In [1]: import numpy as np

In [2]: np.set_printoptions(precision=2, suppress=True, linewidth=140)

In [3]: E = np.load("block2.npy")

In [4]: print(E)
[[-3.  4.  0.  0.  0.  0.  0.  0.]
 [ 4.  3.  4.  0.  0.  0.  0.  0.]
 [ 0.  4.  0.  4.  0.  0.  0.  0.]
 [ 0.  0.  4.  2.  4.  0.  0.  0.]
 [ 0.  0.  0.  4.  1.  4.  0.  0.]
 [ 0.  0.  0.  0.  4. -2.  4.  0.]
 [ 0.  0.  0.  0.  0.  4. -3.  4.]
 [ 0.  0.  0.  0.  0.  0.  4. -1.]]

In [5]: Q, vecs = np.linalg.qr(E[:, :7])[0], np.linalg.qr(E[:, 7:])[0]

In [6]: s = np.linalg.svd(Q.T @ vecs, compute_uv=False)

In [7]: print(np.degrees(np.arccos(s.clip(0, 1))))
[21.07]

In [8]: print(round(np.linalg.norm(Q @ Q.T - vecs @ vecs.T, 2), 2))
1.0

In [9]: W0 = np.array([[0, 2, 3, 1, 5, 5],
   ...:     [2, 3, 2, 5, 2, 1],
   ...:     [0, 5, 0, 4, 4, 0],
   ...:     [5, 3, 2, 2, 3, 4],
   ...:     [5, 1, 1, 5, 0, 2],
   ...:     [2, 0, 1, 2, 1, 3]])

In [10]: print(W0)
[[0 2 3 1 5 5]
 [2 3 2 5 2 1]
 [0 5 0 4 4 0]
 [5 3 2 2 3 4]
 [5 1 1 5 0 2]
 [2 0 1 2 1 3]]

In [11]: U, s, VT = np.linalg.svd(W0)

In [12]: print(np.argmax(s[:-1] / (s[1:] + 1e-6)) + 1)
5

In [13]: M2 = U[:, :5] @ np.diag(s[:5]) @ VT[:5]

In [14]: print(np.linalg.matrix_rank(W0, rtol=0.05))
5

In [15]: rng = np.random.default_rng(32233)

In [16]: z = rng.permutation(6)

In [17]: print(z)
[1 4 5 2 3 0]

In [18]: M2 = W0[z][:, z]

In [19]: print(np.diag(M2))
[3 0 3 0 2 0]

In [20]: print(M2)
[[3 2 1 2 5 2]
 [1 0 2 1 5 5]
 [0 1 3 1 2 2]
 [5 4 0 0 4 0]
 [3 3 4 2 2 5]
 [2 5 5 3 1 0]]

In [21]: print(np.abs(np.linalg.svd(W0)[2][-1]))
[0.27 0.54 0.03 0.03 0.65 0.45]

In [22]: print([round(float(x), 2) for x in np.linalg.svd(W0, compute_uv=False)[:3]])
[14.9, 6.58, 6.05]

In [23]: print(np.linalg.cond(W0) > 100)
True

In [24]: print(round(np.linalg.norm(W0, 2) / np.linalg.norm(W0), 2))
0.85

In [25]: r0 = np.array([9, 7, 1, 6, 2, 0])

In [26]: M2 = W0 + np.outer(r0, np.eye(6)[4])

In [27]: print(np.linalg.matrix_rank(np.linalg.inv(M2) - np.linalg.inv(W0), tol=1e-8))
1

In [28]: z = rng.permutation(6)

In [29]: M2 = W0[:, z] * rng.choice([-1, 1], 6)

In [30]: print(M2)
[[ 5  0 -3  5 -1  2]
 [ 1  2 -2  2 -5  3]
 [ 0  0  0  4 -4  5]
 [ 4  5 -2  3 -2  3]
 [ 2  5 -1  0 -5  1]
 [ 3  2 -1  1 -2  0]]

In [31]: U, _, VT = np.linalg.svd(W0.T @ M2)

In [32]: print(np.round(np.linalg.lstsq(W0, M2)[0], 2) + 0)
[[ 0.  1.  0.  0.  0.  0.]
 [ 0.  0.  0.  0.  0.  1.]
 [ 0.  0. -1.  0.  0.  0.]
 [ 0.  0.  0.  0. -1.  0.]
 [ 0.  0.  0.  1.  0.  0.]
 [ 1.  0.  0.  0.  0.  0.]]

In [33]: K = np.load("mat.npy")

In [34]: print(K)
[[ -2.33  -2.56  -6.52 -10.57  -5.05]
 [ -0.64  -1.76   3.1    8.23   1.58]
 [  2.24  -4.57  -2.08   8.01   2.59]
 [  0.62  -4.05   2.59 -10.94  -1.29]
 [ -1.42   4.09   4.04  -0.36  -8.51]
 [ -1.76  -6.43   2.09   2.19   4.29]
 [ -2.3    5.04   0.18  -1.87   1.96]
 [ -1.46  -6.54  -4.88  -4.11  -9.91]
 [ -4.35 -12.6    1.03  16.23  -0.97]
 [  4.28  15.64   2.51  21.08   1.99]
 [ -0.11 -15.92  -3.17  14.14  -4.12]
 [  2.65  -0.54   4.52 -16.6   -3.4 ]
 [  0.76   9.33  -0.11  -1.14  -1.96]
 [  4.16  -5.73  -0.59 -20.04   1.37]]

In [35]: z = K[:, 3] > np.median(K[:, 3])

In [36]: r0 = K[z].mean(axis=0) - K[~z].mean(axis=0)

In [37]: print(np.argsort(-np.abs(r0).round(6), kind="stable"))
[3 1 4 2 0]

In [38]: print(r0)
[-0.55 -2.36  1.76 19.26  2.16]

In [39]: print(round((((K - K.mean(axis=0)) @ r0 > 0) == z).mean(), 2))
0.93

In [40]: print(((K - K.mean(axis=0)) @ r0 > 0).astype(int))
[0 1 1 0 0 1 0 0 1 1 1 0 0 0]
